$ python3 -q
>>> import numpy as np
>>> import numpy.linalg as la
>>> np.set_printoptions(suppress=True, linewidth=200)
>>> data = np.loadtxt("sample9.csv", delimiter=",")
>>> data
array([[ 0.,  0.,  2., -2., -1.,  1.,  3.,  3.,  3.],
       [ 3., -2.,  0., -1.,  0., -2.,  2.,  1.,  0.],
       [ 0., -3., -2.,  2., -1., -2.,  0., -2., -3.],
       [ 3.,  2., -1.,  2.,  0., -1., -2., -1.,  0.],
       [-2.,  3.,  0.,  1.,  2.,  0.,  1.,  1., -1.],
       [-3.,  2.,  0.,  3.,  0.,  3., -3.,  1.,  0.],
       [ 1.,  3., -1., -1., -2.,  3.,  0.,  3., -2.],
       [ 0.,  0.,  3., -2., -3.,  3., -3., -2., -3.],
       [-3.,  1.,  3.,  3., -3., -3.,  3.,  0.,  3.]])
>>> rng = np.random.default_rng(392344)
>>> z = rng.permutation(9)
>>> Y = data[:, z] * rng.choice([-1, 1], 9)
>>> Y
array([[ 1., -0.,  3.,  3., -2., -2.,  0.,  1., -3.],
       [-0.,  2.,  0.,  1., -1., -0.,  3., -2., -2.],
       [ 1.,  3., -3., -2.,  2.,  2.,  0., -2., -0.],
       [-0., -2.,  0., -1.,  2.,  1.,  3., -1.,  2.],
       [-2., -3., -1.,  1.,  1., -0., -2.,  0., -1.],
       [-0., -2.,  0.,  1.,  3., -0., -3.,  3.,  3.],
       [ 2., -3., -2.,  3., -1.,  1.,  1.,  3., -0.],
       [ 3., -0., -3., -2., -2., -3.,  0.,  3.,  3.],
       [ 3., -1.,  3.,  0.,  3., -3., -3., -3., -3.]])
>>> U, _, VT = la.svd(data.T @ Y)
>>> np.round(la.lstsq(data, Y)[0], 2) + 0
array([[ 0.,  0.,  0.,  0.,  0.,  0.,  1.,  0.,  0.],
       [ 0., -1.,  0.,  0.,  0.,  0.,  0.,  0.,  0.],
       [ 0.,  0.,  0.,  0.,  0., -1.,  0.,  0.,  0.],
       [ 0.,  0.,  0.,  0.,  1.,  0.,  0.,  0.,  0.],
       [-1.,  0.,  0.,  0.,  0.,  0.,  0.,  0.,  0.],
       [ 0.,  0.,  0.,  0.,  0.,  0.,  0.,  1.,  0.],
       [ 0.,  0.,  0.,  0.,  0.,  0.,  0.,  0., -1.],
       [ 0.,  0.,  0.,  1.,  0.,  0.,  0.,  0.,  0.],
       [ 0.,  0.,  1.,  0.,  0.,  0.,  0.,  0.,  0.]])
>>> z
array([4, 1, 8, 7, 3, 2, 0, 5, 6])
>>> Y = np.array([[1, 1, 3, -1, 3, -3, 1, 1],
...     [-1, 3, -1, 0, -3, -1, 1, -1],
...     [-2, -1, -2, 1, 2, -2, 3, 1],
...     [-1, 0, 2, 0, 1, 1, -1, -2],
...     [3, 2, -1, 0, 3, -1, -2, 0],
...     [0, 2, -2, -3, -2, -2, 3, 2],
...     [-3, 1, 0, 1, 1, 2, 3, 3],
...     [2, -1, 1, 2, 0, 0, 1, -2]])
>>> Y[-1] = Y[0]
>>> K = Y + 0.1 * np.eye(8)
>>> K
array([[ 1.1,  1. ,  3. , -1. ,  3. , -3. ,  1. ,  1. ],
       [-1. ,  3.1, -1. ,  0. , -3. , -1. ,  1. , -1. ],
       [-2. , -1. , -1.9,  1. ,  2. , -2. ,  3. ,  1. ],
       [-1. ,  0. ,  2. ,  0.1,  1. ,  1. , -1. , -2. ],
       [ 3. ,  2. , -1. ,  0. ,  3.1, -1. , -2. ,  0. ],
       [ 0. ,  2. , -2. , -3. , -2. , -1.9,  3. ,  2. ],
       [-3. ,  1. ,  0. ,  1. ,  1. ,  2. ,  3.1,  3. ],
       [ 1. ,  1. ,  3. , -1. ,  3. , -3. ,  1. ,  1.1]])
>>> np.allclose(K, K.T)
False
>>> (K - K.T) / 2
array([[ 0. ,  1. ,  2.5,  0. ,  0. , -1.5,  2. ,  0. ],
       [-1. ,  0. ,  0. ,  0. , -2.5, -1.5,  0. , -1. ],
       [-2.5,  0. ,  0. , -0.5,  1.5,  0. ,  1.5, -1. ],
       [ 0. ,  0. ,  0.5,  0. ,  0.5,  2. , -1. , -0.5],
       [ 0. ,  2.5, -1.5, -0.5,  0. ,  0.5, -1.5, -1.5],
       [ 1.5,  1.5,  0. , -2. , -0.5,  0. ,  0.5,  2.5],
       [-2. ,  0. , -1.5,  1. ,  1.5, -0.5,  0. ,  1. ],
       [ 0. ,  1. ,  1. ,  0.5,  1.5, -2.5, -1. ,  0. ]])
>>> (K + K.T) / 2
array([[ 1.1,  0. ,  0.5, -1. ,  3. , -1.5, -1. ,  1. ],
       [ 0. ,  3.1, -1. ,  0. , -0.5,  0.5,  1. ,  0. ],
       [ 0.5, -1. , -1.9,  1.5,  0.5, -2. ,  1.5,  2. ],
       [-1. ,  0. ,  1.5,  0.1,  0.5, -1. ,  0. , -1.5],
       [ 3. , -0.5,  0.5,  0.5,  3.1, -1.5, -0.5,  1.5],
       [-1.5,  0.5, -2. , -1. , -1.5, -1.9,  2.5, -0.5],
       [-1. ,  1. ,  1.5,  0. , -0.5,  2.5,  3.1,  2. ],
       [ 1. ,  0. ,  2. , -1.5,  1.5, -0.5,  2. ,  1.1]])
>>> z = rng.permutation(8)
>>> Y = K[:, z] * rng.choice([-1, 1], 8)
>>> Y
array([[ 3. ,  1. , -1. , -1. ,  3. , -1.1, -1. ,  3. ],
       [-1. , -0. , -1. ,  1. ,  1. ,  1. , -3.1, -3. ],
       [-1.9, -1. , -3. , -1. ,  2. ,  2. ,  1. ,  2. ],
       [ 2. , -0.1,  1. ,  2. , -1. ,  1. , -0. ,  1. ],
       [-1. , -0. ,  2. , -0. ,  1. , -3. , -2. ,  3.1],
       [-2. ,  3. , -3. , -2. ,  1.9, -0. , -2. , -2. ],
       [ 0. , -1. , -3.1, -3. , -2. ,  3. , -1. ,  1. ],
       [ 3. ,  1. , -1. , -1.1,  3. , -1. , -1. ,  3. ]])
>>> U, _, VT = la.svd(K.T @ Y)
>>> np.round(U @ VT, 2) + 0
array([[ 0.,  0.,  0.,  0.,  0., -1.,  0.,  0.],
       [ 0.,  0.,  0.,  0.,  0.,  0., -1.,  0.],
       [ 1.,  0.,  0.,  0.,  0.,  0.,  0.,  0.],
       [ 0., -1.,  0.,  0.,  0.,  0.,  0.,  0.],
       [ 0.,  0.,  0.,  0.,  0.,  0.,  0.,  1.],
       [ 0.,  0.,  0.,  0., -1.,  0.,  0.,  0.],
       [ 0.,  0., -1.,  0.,  0.,  0.,  0.,  0.],
       [ 0.,  0.,  0., -1.,  0.,  0.,  0.,  0.]])
>>> x = np.array([-1, 2, -3, 0, 4, 3, 0, 4, 0])
>>> target = data @ x
>>> target
array([  5.,  -9., -18.,  -3.,  20.,  20.,  21., -20., -25.])
>>> np.round(la.solve(data, data[:, 4]), 2) + 0
array([0., 0., 0., 0., 1., 0., 0., 0., 0.])
>>> q, vecs = la.qr(K[:, :6])[0], la.qr(K[:, 6:])[0]
>>> sigma = la.svd(q.T @ vecs, compute_uv=False)
>>> (sigma > 0.9).sum()
np.int64(1)
>>> X = np.load("arr.npy")
>>> X
array([[ 1.99, -1.37,  0.6 ,  4.24,  2.58, -1.43,  1.82, -0.36],
       [ 0.  ,  0.  , -0.03, -0.02, -0.02, -0.01, -0.01, -0.01],
       [ 0.  ,  0.  ,  0.  , -0.04,  0.02, -0.01, -0.02,  0.01],
       [ 0.98, -0.7 ,  0.28,  2.1 ,  1.33, -0.65,  0.89, -0.19],
       [ 2.02, -1.38,  0.61,  4.21,  2.57, -1.4 ,  1.79, -0.36],
       [ 4.  , -2.78,  1.21,  8.39,  5.2 , -2.79,  3.59, -0.78],
       [ 0.03,  0.02,  0.04, -0.01, -0.01, -0.02, -0.01,  0.03],
       [ 1.99, -1.37,  0.63,  4.21,  2.55, -1.36,  1.82, -0.41],
       [ 3.01, -2.13,  0.95,  6.29,  3.86, -2.12,  2.69, -0.61],
       [ 6.05, -4.19,  1.78, 12.61,  7.81, -4.22,  5.4 , -1.2 ],
       [ 6.01, -4.2 ,  1.8 , 12.59,  7.8 , -4.2 ,  5.41, -1.21],
       [ 7.98, -5.6 ,  2.39, 16.82, 10.38, -5.63,  7.21, -1.58],
       [ 1.01, -0.67,  0.25,  2.07,  1.3 , -0.72,  0.89, -0.22],
       [ 8.01, -5.55,  2.38, 16.83, 10.41, -5.59,  7.2 , -1.61],
       [ 8.  , -5.62,  2.43, 16.81, 10.36, -5.62,  7.22, -1.57],
       [ 0.02, -0.03,  0.01, -0.04, -0.03,  0.01,  0.02,  0.03],
       [ 7.98, -5.61,  2.41, 16.8 , 10.41, -5.6 ,  7.17, -1.58],
       [ 4.  , -2.79,  1.23,  8.44,  5.23, -2.81,  3.62, -0.86],
       [-0.01, -0.03, -0.03,  0.02,  0.  ,  0.  ,  0.  ,  0.  ],
       [ 1.98, -1.41,  0.6 ,  4.24,  2.6 , -1.37,  1.81, -0.41],
       [ 1.99, -1.37,  0.59,  4.23,  2.61, -1.42,  1.82, -0.4 ],
       [ 5.99, -4.17,  1.79, 12.61,  7.78, -4.2 ,  5.38, -1.18],
       [ 3.98, -2.79,  1.22,  8.39,  5.23, -2.82,  3.6 , -0.8 ],
       [ 3.  , -2.11,  0.91,  6.29,  3.9 , -2.09,  2.73, -0.6 ],
       [ 6.99, -4.93,  2.14, 14.73,  9.09, -4.92,  6.31, -1.41],
       [ 3.  , -2.1 ,  0.89,  6.28,  3.89, -2.07,  2.71, -0.59],
       [ 0.97, -0.68,  0.28,  2.08,  1.29, -0.7 ,  0.91, -0.18],
       [ 7.02, -4.9 ,  2.09, 14.7 ,  9.09, -4.89,  6.33, -1.38],
       [ 2.01, -1.39,  0.57,  4.16,  2.58, -1.34,  1.84, -0.41],
       [-0.02, -0.01, -0.01,  0.01, -0.04,  0.  ,  0.03,  0.02],
       [ 8.99, -6.28,  2.69, 18.91, 11.66, -6.29,  8.1 , -1.79],
       [ 4.03, -2.81,  1.19,  8.38,  5.18, -2.79,  3.61, -0.8 ],
       [ 4.  , -2.77,  1.21,  8.39,  5.21, -2.8 ,  3.58, -0.81],
       [ 3.02, -2.13,  0.88,  6.29,  3.88, -2.1 ,  2.7 , -0.59],
       [ 3.  , -2.08,  0.88,  6.27,  3.88, -2.1 ,  2.71, -0.6 ],
       [ 4.96, -3.49,  1.48, 10.51,  6.49, -3.46,  4.48, -0.95],
       [ 6.99, -4.85,  2.14, 14.69,  9.14, -4.88,  6.29, -1.39],
       [ 7.02, -4.89,  2.11, 14.69,  9.1 , -4.91,  6.31, -1.4 ],
       [ 8.99, -6.32,  2.71, 18.86, 11.71, -6.32,  8.09, -1.8 ]])
>>> x = np.array([-1, 4, 2, -4, 5, -1, -2, 3])
>>> h = np.maximum(X @ x, 0)
>>> np.maximum(X @ (3 * x), 0)
array([0.  , 0.  , 1.02, 0.  , 0.  , 0.  , 0.75, 0.  , 0.  , 0.  , 0.  , 0.  , 0.  , 0.  , 0.  , 0.  , 0.  , 0.  , 0.  , 0.  , 0.  , 0.  , 0.  , 0.  , 0.  , 0.  , 0.  , 0.  , 0.  , 0.  , 0.  , 0.  ,
       0.  , 0.  , 0.  , 0.  , 0.  , 0.  , 0.  ])
>>> np.round(np.tanh(X @ x), 2)
array([-1.  , -0.08,  0.33, -1.  , -1.  , -1.  ,  0.24, -1.  , -1.  , -1.  , -1.  , -1.  , -1.  , -1.  , -1.  , -0.07, -1.  , -1.  , -0.24, -1.  , -1.  , -1.  , -1.  , -1.  , -1.  , -1.  , -1.  ,
       -1.  , -1.  , -0.27, -1.  , -1.  , -1.  , -1.  , -1.  , -1.  , -1.  , -1.  , -1.  ])
>>> h
array([0.  , 0.  , 0.34, 0.  , 0.  , 0.  , 0.25, 0.  , 0.  , 0.  , 0.  , 0.  , 0.  , 0.  , 0.  , 0.  , 0.  , 0.  , 0.  , 0.  , 0.  , 0.  , 0.  , 0.  , 0.  , 0.  , 0.  , 0.  , 0.  , 0.  , 0.  , 0.  ,
       0.  , 0.  , 0.  , 0.  , 0.  , 0.  , 0.  ])
